% ipython --no-banner

In [1]: import numpy as np

In [2]: from numpy import linalg as LA

In [3]: np.set_printoptions(suppress=True, linewidth=120)

In [4]: f = np.array([-4, 5, 6])

In [5]: J = np.array([np.roll(f, i) for i in range(3)])

In [6]: J
Out[6]: 
array([[-4,  5,  6],
       [ 6, -4,  5],
       [ 5,  6, -4]])

In [7]: f = np.array([0, 0, 3])

In [8]: out = J + np.outer(f, np.eye(3)[0])

In [9]: LA.matrix_rank(LA.inv(out) - LA.inv(J), tol=1e-8)
Out[9]: np.int64(1)

In [10]: LA.matrix_rank(out - J)
Out[10]: np.int64(1)

In [11]: out
Out[11]: 
array([[-4.,  5.,  6.],
       [ 6., -4.,  5.],
       [ 8.,  6., -4.]])

In [12]: mat = np.maximum(np.array([[0],
    ...:     [0],
    ...:     [2],
    ...:     [2],
    ...:     [1],
    ...:     [-2],
    ...:     [1],
    ...:     [2],
    ...:     [-2],
    ...:     [-1],
    ...:     [2],
    ...:     [1],
    ...:     [-2],
    ...:     [1],
    ...:     [1],
    ...:     [-2],
    ...:     [-2]]) @ np.array([[3, 0, 9]]) + np.array([-2, -1, -1]), 0)

In [13]: mat
Out[13]: 
array([[ 0,  0,  0],
       [ 0,  0,  0],
       [ 4,  0, 17],
       [ 4,  0, 17],
       [ 1,  0,  8],
       [ 0,  0,  0],
       [ 1,  0,  8],
       [ 4,  0, 17],
       [ 0,  0,  0],
       [ 0,  0,  0],
       [ 4,  0, 17],
       [ 1,  0,  8],
       [ 0,  0,  0],
       [ 1,  0,  8],
       [ 1,  0,  8],
       [ 0,  0,  0],
       [ 0,  0,  0]])

In [14]: np.unique(mat.round(6), axis=0).shape
Out[14]: (3, 3)

In [15]: LA.lstsq(mat[:-1].T, mat[-1])[2]
Out[15]: np.int32(2)

In [16]: np.allclose(mat[:-1].T @ LA.lstsq(mat[:-1].T, mat[-1])[0], mat[-1])
Out[16]: True

In [17]: x0 = np.array([0, -1, -2])

In [18]: h = np.maximum(mat @ x0, 0)

In [19]: h
Out[19]: array([0, 0, 0, 0, 0, 0, 0, 0, 0, 0, 0, 0, 0, 0, 0, 0, 0])

In [20]: np.maximum(mat @ x0, 0) - np.maximum(-mat @ x0, 0)
Out[20]: array([  0,   0, -34, -34, -16,   0, -16, -34,   0,   0, -34, -16,   0, -16, -16,   0,   0])

In [21]: Uu, sig, vt = LA.svd(mat)

In [22]: sig.round(3)
Out[22]: array([39.269,  1.708,  0.   ])

In [23]: out = Uu[:, :2] @ np.diag(sig[:2]) @ vt[:2]

In [24]: np.round(np.abs(mat - out).max(), 3)
Out[24]: np.float64(0.0)

In [25]: LA.matrix_rank(out)
Out[25]: np.int64(2)

In [26]: X = np.loadtxt("test6.csv", delimiter=",")

In [27]: X
Out[27]: 
array([[ 2.109,  1.924,  2.077],
       [ 2.037,  2.093,  2.101],
       [ 1.913,  1.85 ,  2.058],
       [ 1.984,  2.058,  1.871],
       [ 2.005,  1.748,  2.111],
       [ 1.959,  2.144,  2.034],
       [ 2.045,  1.992,  1.965],
       [ 1.82 ,  1.982,  2.017],
       [ 2.168,  1.92 ,  1.888],
       [ 1.884,  2.053,  1.992],
       [ 2.144,  2.004,  2.052],
       [ 2.023,  1.984,  1.843],
       [ 2.229,  2.041,  2.044],
       [ 1.131,  1.962,  0.082],
       [ 1.015,  2.092, -0.023],
       [ 0.996,  2.032,  0.095],
       [ 0.976,  2.02 ,  0.087],
       [ 0.85 ,  2.082,  0.129],
       [ 0.988,  1.877,  0.08 ],
       [ 1.093,  1.97 ,  0.097],
       [ 1.132,  2.036,  0.024],
       [ 0.956,  1.992,  0.171],
       [ 0.975,  1.774,  0.036],
       [ 0.811,  1.967,  0.124],
       [ 1.054,  2.048,  0.031],
       [ 1.129,  1.925,  0.093]])

In [28]: x0 = np.array([-2, 0, -2])

In [29]: rhs = X @ x0

In [30]: c, lr = np.zeros(3), 1 / LA.norm(X, 2) ** 2

In [31]: for i in range(20):
    ...:     c -= lr * X.T @ (X @ c - rhs)
    ...:     if i % 5 == 0: print(i, round(LA.norm(X @ c - rhs), 3))
    ...: 
0 7.067
5 4.379
10 2.724
15 1.711

In [32]: c.round(3)
Out[32]: array([-1.365, -0.455, -2.114])

In [33]: cen = (X - X.mean(axis=0)) / X.std(axis=0)

In [34]: np.round(cen.std(axis=0), 3)
Out[34]: array([1., 1., 1.])

In [35]: c = LA.lstsq(np.delete(cen, 0, axis=1), cen[:, 0])[0]

In [36]: round(1 - np.var(cen[:, 0] - np.delete(cen, 0, axis=1) @ c), 3)
Out[36]: np.float64(0.95)

In [37]: np.abs(c).argmax()
Out[37]: np.int64(1)

In [38]: c.round(3)
Out[38]: array([0.004, 0.975])

In [39]: M = np.loadtxt("block11.csv", delimiter=",")

In [40]: M
Out[40]: 
array([[-0.8  , -0.8  , -1.877],
       [-0.9  , -0.3  , -0.933],
       [-0.9  , -0.1  ,  0.146],
       [ 1.6  ,  1.8  ,  3.847],
       [ 1.2  ,  1.3  ,  3.1  ],
       [ 1.2  ,  1.   ,  1.705],
       [-1.4  ,  0.4  ,  0.905],
       [ 0.6  ,  2.1  ,  4.487],
       [-0.5  , -0.2  , -0.126],
       [-1.8  ,  0.4  ,  0.908],
       [ 0.6  ,  2.   ,  3.678],
       [-1.2  , -1.6  , -3.561],
       [-1.4  ,  1.1  ,  1.658],
       [-0.1  ,  2.   ,  3.913],
       [ 1.4  ,  0.5  ,  1.222],
       [ 0.9  ,  0.5  ,  0.989],
       [-0.1  ,  0.3  ,  0.638],
       [-1.1  ,  0.4  ,  0.137],
       [-1.6  ,  0.9  ,  1.939],
       [ 0.7  ,  1.   ,  1.518],
       [-1.5  ,  0.6  ,  1.556],
       [-0.2  ,  0.9  ,  1.857]])

In [41]: f = np.array([-2, 0, -1])

In [42]: np.round(np.cross(X[2, :3], X[16, :3]), 3)
Out[42]: array([-3.996,  1.842,  2.059])

In [43]: np.convolve(X[2], f)
Out[43]: array([-3.826, -3.7  , -6.029, -1.85 , -2.058])

In [44]: np.round(np.polyval(f, X[2]), 3)
Out[44]: array([-8.319, -7.845, -9.471])

In [45]: cen = (M - M.mean(axis=0)) / M.std(axis=0)

In [46]: np.argwhere(np.abs(cen) > 2)
Out[46]: 
array([[11,  1],
       [11,  2]])

In [47]: np.round(cen.std(axis=0), 3)
Out[47]: array([1., 1., 1.])

In [48]: c = LA.lstsq(np.delete(cen, 2, axis=1), cen[:, 2])[0]

In [49]: np.abs(c).argmax()
Out[49]: np.int64(1)

In [50]: Z = M[[21, 10]].astype(float)

In [51]: for _ in range(6):
    ...:     lab = LA.norm(M[:, None] - Z, axis=-1).argmin(axis=1)
    ...:     Z = np.array([M[lab == j].mean(axis=0) for j in range(2)])
    ...: 

In [52]: lab
Out[52]: array([0, 0, 0, 1, 1, 0, 0, 1, 0, 0, 1, 0, 0, 1, 0, 0, 0, 0, 0, 0, 0, 0])

In [53]: np.round(Z[1] - Z[0], 3)
Out[53]: array([1.321, 1.546, 3.294])

In [54]: x0 = np.array([-1, -1, 0])

In [55]: rhs = M @ x0

In [56]: rhs.round(3)
Out[56]: 
array([ 1.6,  1.2,  1. , -3.4, -2.5, -2.2,  1. , -2.7,  0.7,  1.4, -2.6,  2.8,  0.3, -1.9, -1.9, -1.4, -0.2,  0.7,
        0.7, -1.7,  0.9, -0.7])

In [57]: np.round(LA.solve(M.T @ M, M.T @ rhs), 3) + 0
Out[57]: array([-1., -1.,  0.])

In [58]: np.round(LA.lstsq(M, rhs)[0], 3) + 0
Out[58]: array([-1., -1.,  0.])

In [59]: rng = np.random.default_rng(480)

In [60]: rhs = rhs + 0.05 * rng.normal(size=22)

In [61]: rhs.round(3)
Out[61]: 
array([ 1.546,  1.153,  0.979, -3.479, -2.395, -2.183,  1.035, -2.682,  0.72 ,  1.464, -2.62 ,  2.786,  0.376, -2.   ,
       -1.811, -1.399, -0.186,  0.726,  0.722, -1.594,  0.917, -0.612])

In [62]: c, *_ = LA.lstsq(M, rhs)

In [63]: np.round(M.T @ (rhs - M @ c), 3) + 0
Out[63]: array([0., 0., 0.])

In [64]: m1 = np.load("out7.npy")

In [65]: m1
Out[65]: 
array([[ 0, -1,  0, -1,  0, -1],
       [-1, -1, -1, -1, -1, -1],
       [ 2, -2,  2, -2,  2, -2],
       [ 0, -1,  0, -1,  0, -1],
       [-1, -1, -1, -1, -1, -1],
       [ 2, -2,  2, -2,  2, -2]])

In [66]: blk = np.stack([m1, -2 * m1, m1[::-1]])

In [67]: blk.shape
Out[67]: (3, 6, 6)

In [68]: np.einsum("bij,cij->bc", blk, blk)
Out[68]: 
array([[  66, -132,   36],
       [-132,  264,  -72],
       [  36,  -72,   66]])

In [69]: blk.sum(axis=0)
Out[69]: 
array([[ 2, -1,  2, -1,  2, -1],
       [ 0,  0,  0,  0,  0,  0],
       [-2,  1, -2,  1, -2,  1],
       [ 2, -1,  2, -1,  2, -1],
       [ 0,  0,  0,  0,  0,  0],
       [-2,  1, -2,  1, -2,  1]])

In [70]: (blk @ m1.T).shape
Out[70]: (3, 6, 6)

In [71]: F = np.loadtxt("a.csv", delimiter=",")

In [72]: F
Out[72]: 
array([[2.05, 2.  , 1.  ],
       [2.  , 3.05, 0.  ],
       [2.  , 2.  , 1.05]])

In [73]: gram = F.T @ F

In [74]: (F @ F.T).shape
Out[74]: (3, 3)

In [75]: blk = np.stack([F, -3 * F, F[::-1]])

In [76]: np.round(np.einsum("bij,cij->bc", blk, blk), 3)
Out[76]: 
array([[ 31.607, -94.822,  31.602],
       [-94.822, 284.468, -94.807],
       [ 31.602, -94.807,  31.608]])

In [77]: LA.matrix_rank(blk.reshape(3, -1))
Out[77]: np.int64(2)

In [78]: np.round(LA.norm(blk, axis=(1, 2)), 3)
Out[78]: array([ 5.622, 16.866,  5.622])

In [79]: arr = np.loadtxt("mat.csv", delimiter=",")

In [80]: arr
Out[80]: 
array([[-2.1, -0.9,  1.5],
       [ 2.4,  0. , -0.7],
       [-0.4, -0.1, -0.1],
       [ 0.1, -0.9,  0. ],
       [ 0.7,  0.2, -0.6],
       [-1.8,  0.9, -1. ],
       [ 1.5, -1.3, -0.3],
       [-0.9, -0.4,  1.2],
       [ 0.3,  0.1,  0.6],
       [ 0.7, -0.4,  0.2],
       [ 2.6,  0.1,  2. ],
       [ 1.6, -0.5, -1.4],
       [-0.4,  1. ,  0. ],
       [-0.5, -1.6,  2.2]])

In [81]: x0 = np.array([2, 0, -2])

In [82]: rhs = arr @ x0

In [83]: np.round(LA.solve(arr.T @ arr, arr.T @ rhs), 3)
Out[83]: array([ 2.,  0., -2.])

In [84]: rhs = rhs + 0.1 * rng.normal(size=14)

In [85]: rhs.round(3)
Out[85]: array([-7.164,  6.221, -0.546,  0.355,  2.722, -1.756,  3.506, -4.081, -0.525,  0.967,  1.03 ,  5.843, -0.817, -5.272])

In [86]: c, *_ = LA.lstsq(arr, rhs)

In [87]: round(LA.norm(rhs - arr @ c), 3)
Out[87]: np.float64(0.361)

In [88]: np.round(arr.T @ (rhs - arr @ c), 3) + 0
Out[88]: array([0., 0., 0.])
